In [1]: import numpy as np

In [2]: import numpy.linalg as la

In [3]: np.set_printoptions(precision=1, suppress=True, linewidth=160)

In [4]: M = np.array([[2, 1, 3, 0, 3, 3, 2],
   ...:     [1, 0, 3, 3, 0, 0, 1],
   ...:     [1, 2, 1, 2, 3, 0, 3],
   ...:     [3, 3, 3, 2, 0, 3, 2],
   ...:     [1, 2, 2, 2, 1, 2, 3],
   ...:     [0, 0, 2, 3, 3, 0, 2],
   ...:     [3, 3, 2, 3, 3, 2, 1]])

In [5]: M
Out[5]: 
array([[2, 1, 3, 0, 3, 3, 2],
       [1, 0, 3, 3, 0, 0, 1],
       [1, 2, 1, 2, 3, 0, 3],
       [3, 3, 3, 2, 0, 3, 2],
       [1, 2, 2, 2, 1, 2, 3],
       [0, 0, 2, 3, 3, 0, 2],
       [3, 3, 2, 3, 3, 2, 1]])

In [6]: gram = M.T @ M

In [7]: np.trace(gram), (M ** 2).sum()
Out[7]: (np.int64(226), np.int64(226))

In [8]: np.round(la.eigvalsh(gram)[::-1], 1) + 0
Out[8]: array([175.9,  21.6,  13.6,   8.1,   6. ,   0.8,   0. ])

In [9]: la.matrix_power(M, 3)
Out[9]: 
array([[298, 322, 389, 383, 309, 269, 360],
       [184, 180, 264, 247, 213, 162, 225],
       [266, 265, 374, 350, 303, 232, 327],
       [331, 356, 438, 418, 363, 300, 415],
       [285, 295, 386, 359, 301, 257, 348],
       [236, 227, 336, 317, 264, 202, 278],
       [352, 369, 472, 462, 411, 304, 436]])

In [10]: (M - M.T) / 2
Out[10]: 
array([[ 0. ,  0. ,  1. , -1.5,  1. ,  1.5, -0.5],
       [ 0. ,  0. ,  0.5,  0. , -1. ,  0. , -1. ],
       [-1. , -0.5,  0. , -0.5,  0.5, -1. ,  0.5],
       [ 1.5,  0. ,  0.5,  0. , -1. ,  0. , -0.5],
       [-1. ,  1. , -0.5,  1. ,  0. , -0.5,  0. ],
       [-1.5,  0. ,  1. ,  0. ,  0.5,  0. ,  0. ],
       [ 0.5,  1. , -0.5,  0.5,  0. ,  0. ,  0. ]])

In [11]: np.round(np.sort(np.abs(la.eigvals(M))), 1) + 0
Out[11]: array([ 0. ,  1.7,  1.7,  1.8,  1.8,  3.2, 13.1])

In [12]: np.allclose(M, M.T)
Out[12]: False

In [13]: np.trace(M)
Out[13]: np.int64(7)
